$ python3 -q
>>> import numpy as np
>>> np.set_printoptions(suppress=True, linewidth=120)
>>> rnd = lambda a: np.round(a, 2) + 0
>>> arr = np.load("mat.npy")
>>> arr
array([[-2,  3, -3,  0],
       [-3, -2, -2,  2],
       [-1, -3,  0,  0],
       [-2,  1,  3, -1]])
>>> hat = np.triu(np.array([[7, -2, 5, 2], [3, -9, -8, 9], [-2, 5, 8, 0], [4, 1, -8, 6]]), 1) + np.eye(4)
>>> B = hat @ arr @ np.linalg.inv(hat)
>>> np.linalg.matrix_rank(B)
np.int64(4)
>>> rnd(np.linalg.det(B))
np.float64(99.0)
>>> W0 = np.array([[0.61, 1.76, 0.85],
...     [-0.23, -0.37, -0.16],
...     [-0.68, -1.17, -0.75],
...     [0.89, 2.56, 1.38],
...     [-0.8, -1.84, -1.05],
...     [-1.03, -2.57, -1.69],
...     [-0.33, -0.6, -0.36],
...     [0.35, 1.29, 0.95],
...     [-0.02, 0.0, -0.09],
...     [0.7, 2.25, 1.3],
...     [-1.16, -2.67, -1.62],
...     [1.87, 4.25, 2.45],
...     [1.3, 3.38, 2.12],
...     [-0.8, -2.06, -1.19],
...     [0.84, 2.23, 1.38],
...     [1.71, 4.27, 2.7],
...     [0.11, 0.07, 0.04],
...     [0.38, 0.83, 0.6],
...     [0.0, 0.02, 0.01],
...     [0.36, 0.64, 0.48]])
>>> B = np.c_[W0[:, :1] @ np.array([[-6]]), np.array([3, 4, 4, 3, 4, -3, -1, 1, 2, -3, 3, -1, -1, 0, 4, -2, 3, -5, 3, 1])]
>>> rnd(B)
array([[ -3.66,   3.  ],
       [  1.38,   4.  ],
       [  4.08,   4.  ],
       [ -5.34,   3.  ],
       [  4.8 ,   4.  ],
       [  6.18,  -3.  ],
       [  1.98,  -1.  ],
       [ -2.1 ,   1.  ],
       [  0.12,   2.  ],
       [ -4.2 ,  -3.  ],
       [  6.96,   3.  ],
       [-11.22,  -1.  ],
       [ -7.8 ,  -1.  ],
       [  4.8 ,   0.  ],
       [ -5.04,   4.  ],
       [-10.26,  -2.  ],
       [ -0.66,   3.  ],
       [ -2.28,  -5.  ],
       [  0.  ,   3.  ],
       [ -2.16,   1.  ]])
>>> rnd(np.linalg.norm(B - W0 @ np.linalg.lstsq(W0, B)[0], axis=0))
array([ 0.  , 11.83])
>>> np.linalg.matrix_rank(np.c_[W0, B])
np.int64(4)
>>> np.linalg.matrix_rank(B)
np.int64(2)
